$ python -q
>>> import numpy as np
>>> from numpy import linalg as LA
>>> np.set_printoptions(precision=1, suppress=True, linewidth=120, floatmode="fixed")
>>> arr = np.load("a.npy")
>>> arr
array([[-6.5, -3.0, -5.5],
       [-5.4,  4.0, -0.5],
       [ 0.4, -5.9, -3.4],
       [ 1.1, -2.9,  4.3],
       [ 4.6, -8.5, -3.7],
       [ 5.3, -0.9, -7.2],
       [ 3.7, -4.9, -6.8],
       [-3.1, -4.3, 13.8]])
>>> vec = np.array([1, 1, 2])
>>> y = arr @ vec
>>> y
array([-20.5,  -2.4, -12.3,   6.8, -11.3, -10.0, -14.8,  20.2])
>>> LA.solve(arr.T @ arr, arr.T @ y)
array([1.0, 1.0, 2.0])
>>> rng = np.random.default_rng(197311)
>>> y = y + 0.3 * rng.normal(size=8)
>>> y
array([-20.0,  -2.5, -13.0,   6.3, -10.8, -10.2, -15.1,  20.2])
>>> b, *_ = LA.lstsq(arr, y)
>>> b
array([1.0, 1.0, 2.0])
>>> O, Rm = LA.qr(arr)
>>> O.shape, Rm.shape
((8, 3), (3, 3))
>>> np.trace(O @ O.T)
np.float64(3.0)
>>> O @ Rm
array([[-6.5, -3.0, -5.5],
       [-5.4,  4.0, -0.5],
       [ 0.4, -5.9, -3.4],
       [ 1.1, -2.9,  4.3],
       [ 4.6, -8.5, -3.7],
       [ 5.3, -0.9, -7.2],
       [ 3.7, -4.9, -6.8],
       [-3.1, -4.3, 13.8]])
>>> r0, v = arr[6], arr[5]
>>> round(float(r0 @ r0), 1)
83.9
>>> np.round(r0 @ v, 1)
np.float64(73.0)
>>> pr = (r0 @ v) / (r0 @ r0) * r0
>>> np.round(LA.norm(r0 + v) ** 2 + LA.norm(r0 - v) ** 2, 1)
np.float64(329.4)
>>> v - pr
array([ 2.1,  3.4, -1.3])
>>> np.round((v - pr) @ r0, 1)
np.float64(0.0)
>>> pr
array([ 3.2, -4.3, -5.9])
>>> A2 = arr + rng.integers(-2, 3, (8, 1)) @ rng.integers(-2, 3, (1, 3))
>>> A2
array([[-10.5,  -7.0,  -5.5],
       [ -3.4,   6.0,  -0.5],
       [  4.4,  -1.9,  -3.4],
       [  1.1,  -2.9,   4.3],
       [  2.6, -10.5,  -3.7],
       [  5.3,  -0.9,  -7.2],
       [  1.7,  -6.9,  -6.8],
       [ -7.1,  -8.3,  13.8]])
>>> np.round(LA.svd(A2 - arr, compute_uv=False), 1) + 0
array([11.0,  0.0,  0.0])
>>> LA.matrix_rank(A2 - arr, tol=1e-8)
np.int64(1)
>>> hat = arr @ LA.solve(arr.T @ arr, arr.T)
>>> np.diag(hat)
array([0.7, 0.3, 0.2, 0.1, 0.4, 0.3, 0.2, 0.7])
>>> np.trace(hat)
np.float64(3.0)
>>> hat.round(1) + 0
array([[ 0.7,  0.3,  0.3, -0.1,  0.1, -0.2,  0.1,  0.0],
       [ 0.3,  0.3,  0.0, -0.1, -0.2, -0.1, -0.1, -0.1],
       [ 0.3,  0.0,  0.2,  0.0,  0.3,  0.0,  0.2,  0.1],
       [-0.1, -0.1,  0.0,  0.1,  0.1,  0.0,  0.0,  0.3],
       [ 0.1, -0.2,  0.3,  0.1,  0.4,  0.1,  0.3,  0.1],
       [-0.2, -0.1,  0.0,  0.0,  0.1,  0.3,  0.2, -0.3],
       [ 0.1, -0.1,  0.2,  0.0,  0.3,  0.2,  0.2, -0.1],
       [ 0.0, -0.1,  0.1,  0.3,  0.1, -0.3, -0.1,  0.7]])
>>> np.round(LA.eigvalsh(hat), 1) + 0
array([0.0, 0.0, 0.0, 0.0, 0.0, 1.0, 1.0, 1.0])
>>> np.allclose(hat @ hat, hat)
True
>>> np.round((np.eye(8) - hat) @ arr, 1) + 0
array([[0.0, 0.0, 0.0],
       [0.0, 0.0, 0.0],
       [0.0, 0.0, 0.0],
       [0.0, 0.0, 0.0],
       [0.0, 0.0, 0.0],
       [0.0, 0.0, 0.0],
       [0.0, 0.0, 0.0],
       [0.0, 0.0, 0.0]])
>>> LA.matrix_rank(np.eye(8) - hat)
np.int64(5)
>>> feats = np.load("test12.npy")
>>> feats
array([[0, 1, 0, 0, 0, 0],
       [0, 0, 0, 0, 1, 0],
       [1, 0, 0, 0, 0, 0],
       [0, 0, 0, 1, 0, 0],
       [0, 0, 1, 0, 0, 0],
       [0, 0, 0, 0, 0, 1]])
>>> # orthonormal columns
>>> vec = np.array([-8, 3, 9, -7, -6, -3])
>>> y = feats @ vec
>>> b, lr = np.zeros(6), 1 / LA.norm(feats, 2) ** 2
>>> for i in range(25):
...     b -= lr * feats.T @ (feats @ b - y)
...     if i % 5 == 0: print(i, round(LA.norm(feats @ b - y), 1))
... 
0 0.0
5 0.0
10 0.0
15 0.0
20 0.0
>>> b
array([-8.0,  3.0,  9.0, -7.0, -6.0, -3.0])
>>> vec = np.array([0, -1, -3, -2, 0, 1])
>>> y = feats @ vec
>>> y
array([-1,  0,  0, -2, -3,  1])
>>> LA.solve(feats.T, feats[2])
array([0.0, 0.0, 1.0, 0.0, 0.0, 0.0])
>>> LA.solve(feats, 2 * y)
array([ 0.0, -2.0, -6.0, -4.0,  0.0,  2.0])
>>> LA.solve(feats, y)
array([ 0.0, -1.0, -3.0, -2.0,  0.0,  1.0])
>>> vec = np.array([1, -1, 1, -2, -2, 2])
>>> np.round(LA.norm(vec), 1), round(LA.norm(feats @ vec), 1)
(np.float64(3.9), np.float64(3.9))
>>> [p for p in range(1, 25) if np.allclose(LA.matrix_power(feats, p), np.eye(6))]
[4, 8, 12, 16, 20, 24]
>>> LA.inv(feats)
array([[0.0, 0.0, 1.0, 0.0, 0.0, 0.0],
       [1.0, 0.0, 0.0, 0.0, 0.0, 0.0],
       [0.0, 0.0, 0.0, 0.0, 1.0, 0.0],
       [0.0, 0.0, 0.0, 1.0, 0.0, 0.0],
       [0.0, 1.0, 0.0, 0.0, 0.0, 0.0],
       [0.0, 0.0, 0.0, 0.0, 0.0, 1.0]])
>>> O, V = LA.qr(feats[:, :2])[0], LA.qr(feats[:, 2:])[0]
>>> s = LA.svd(O.T @ V, compute_uv=False)
>>> (s > 0.9).sum()
np.int64(0)
>>> s
array([0.0, 0.0])
>>> feats.T @ feats
array([[1, 0, 0, 0, 0, 0],
       [0, 1, 0, 0, 0, 0],
       [0, 0, 1, 0, 0, 0],
       [0, 0, 0, 1, 0, 0],
       [0, 0, 0, 0, 1, 0],
       [0, 0, 0, 0, 0, 1]])
>>> feats[:, 5] @ feats[:, 2]
np.int64(0)
>>> J = np.load("run13.npy")
>>> J
array([[ 0,  2,  0,  0,  0,  0],
       [-1, -2,  0,  0,  0,  0],
       [ 0,  1,  0,  0,  0,  0],
       [ 0,  0,  0,  2,  0,  0],
       [ 0,  0, -1, -2,  0,  0],
       [ 0,  0,  0,  1,  0,  0],
       [ 0,  0,  0,  0,  0,  2],
       [ 0,  0,  0,  0, -1, -2],
       [ 0,  0,  0,  0,  0,  1]])
>>> vec = np.array([1, 0, 2, 2, 0, 0])
>>> y = J @ vec
>>> LA.solve(J.T @ J, J.T @ y)
array([ 1.0, -0.0,  2.0,  2.0,  0.0, -0.0])
>>> try:
...     LA.solve(J, y)
... except LA.LinAlgError as e:
...     print("failed:", e)
... 
failed: Last 2 dimensions of the array must be square
>>> np.round(LA.lstsq(J, y)[0], 1) + 0
array([1.0, 0.0, 2.0, 2.0, 0.0, 0.0])
>>> y = y + 0.3 * rng.normal(size=9)
>>> y
array([-0.1, -0.8, -0.4,  4.2, -5.7,  2.3, -0.1, -0.7,  0.4])
>>> b, *_ = LA.lstsq(J, y)
>>> b
array([ 1.0, -0.1,  1.4,  2.2,  0.6,  0.1])
>>> round(LA.norm(y - J @ b), 1)
np.float64(0.5)
>>> b.round()
array([ 1.0, -0.0,  1.0,  2.0,  1.0,  0.0])
>>> A2 = np.array([[3, 3], [0, 0], [1, 0], [1, 0], [1, 2], [1, 2]])
>>> np.einsum("ij->j", J)
array([-1,  1, -1,  1, -1,  1])
>>> LA.matrix_rank(np.vstack([J, A2.T]))
np.int64(6)
>>> A2 @ J
Traceback (most recent call last):
  File "<python-input-78>", line 1, in <module>
    A2 @ J
    ~~~^~~
ValueError: matmul: Input operand 1 has a mismatch in its core dimension 0, with gufunc signature (n?,k),(k,m?)->(n?,m?) (size 9 is different from 2)
>>> np.einsum("ik,kj->ij", J, A2)
array([[ 0,  0],
       [-3, -3],
       [ 0,  0],
       [ 2,  0],
       [-3,  0],
       [ 1,  0],
       [ 2,  4],
       [-3, -6],
       [ 1,  2]])
>>> np.vstack([J, A2.T]).shape
(11, 6)
>>> J @ A2
array([[ 0,  0],
       [-3, -3],
       [ 0,  0],
       [ 2,  0],
       [-3,  0],
       [ 1,  0],
       [ 2,  4],
       [-3, -6],
       [ 1,  2]])
>>> np.einsum("ik,kj->ji", J, A2)
array([[ 0, -3,  0,  2, -3,  1,  2, -3,  1],
       [ 0, -3,  0,  0,  0,  0,  4, -6,  2]])
>>> np.einsum("ij,ij->i", J, J)
array([4, 5, 1, 4, 5, 1, 4, 5, 1])
>>> idx = rng.permutation(6)
>>> A2 = J[:, idx] * rng.choice([-1, 1], 6)
>>> A2
array([[ 0,  0, -2,  0,  0,  0],
       [-1,  0,  2,  0,  0,  0],
       [ 0,  0, -1,  0,  0,  0],
       [ 0,  0,  0,  0,  2,  0],
       [ 0,  0,  0,  0, -2, -1],
       [ 0,  0,  0,  0,  1,  0],
       [ 0,  0,  0,  2,  0,  0],
       [ 0,  1,  0, -2,  0,  0],
       [ 0,  0,  0,  1,  0,  0]])
>>> U, _, Vh = LA.svd(J.T @ A2)
>>> idx
array([0, 4, 1, 5, 3, 2])
>>> np.round(LA.lstsq(J, A2)[0], 1) + 0
array([[ 1.0,  0.0,  0.0,  0.0,  0.0,  0.0],
       [ 0.0,  0.0, -1.0,  0.0,  0.0,  0.0],
       [ 0.0,  0.0,  0.0,  0.0,  0.0,  1.0],
       [ 0.0,  0.0,  0.0,  0.0,  1.0,  0.0],
       [ 0.0, -1.0,  0.0,  0.0,  0.0,  0.0],
       [ 0.0,  0.0,  0.0,  1.0,  0.0,  0.0]])
>>> np.round(U @ Vh, 1) + 0
array([[ 1.0,  0.0,  0.0,  0.0,  0.0,  0.0],
       [ 0.0,  0.0, -1.0,  0.0,  0.0,  0.0],
       [ 0.0,  0.0,  0.0,  0.0,  0.0,  1.0],
       [ 0.0,  0.0,  0.0,  0.0,  1.0,  0.0],
       [ 0.0, -1.0,  0.0,  0.0,  0.0,  0.0],
       [ 0.0,  0.0,  0.0,  1.0,  0.0,  0.0]])
>>> O, Rm = LA.qr(J)
>>> O.T @ O
array([[1.0, 0.0, 0.0, 0.0, 0.0, 0.0],
       [0.0, 1.0, 0.0, 0.0, 0.0, 0.0],
       [0.0, 0.0, 1.0, 0.0, 0.0, 0.0],
       [0.0, 0.0, 0.0, 1.0, 0.0, 0.0],
       [0.0, 0.0, 0.0, 0.0, 1.0, 0.0],
       [0.0, 0.0, 0.0, 0.0, 0.0, 1.0]])
>>> np.allclose(Rm.T @ Rm, J.T @ J)
True
>>> np.abs(np.diag(Rm))
array([1.0, 2.2, 1.0, 2.2, 1.0, 2.2])
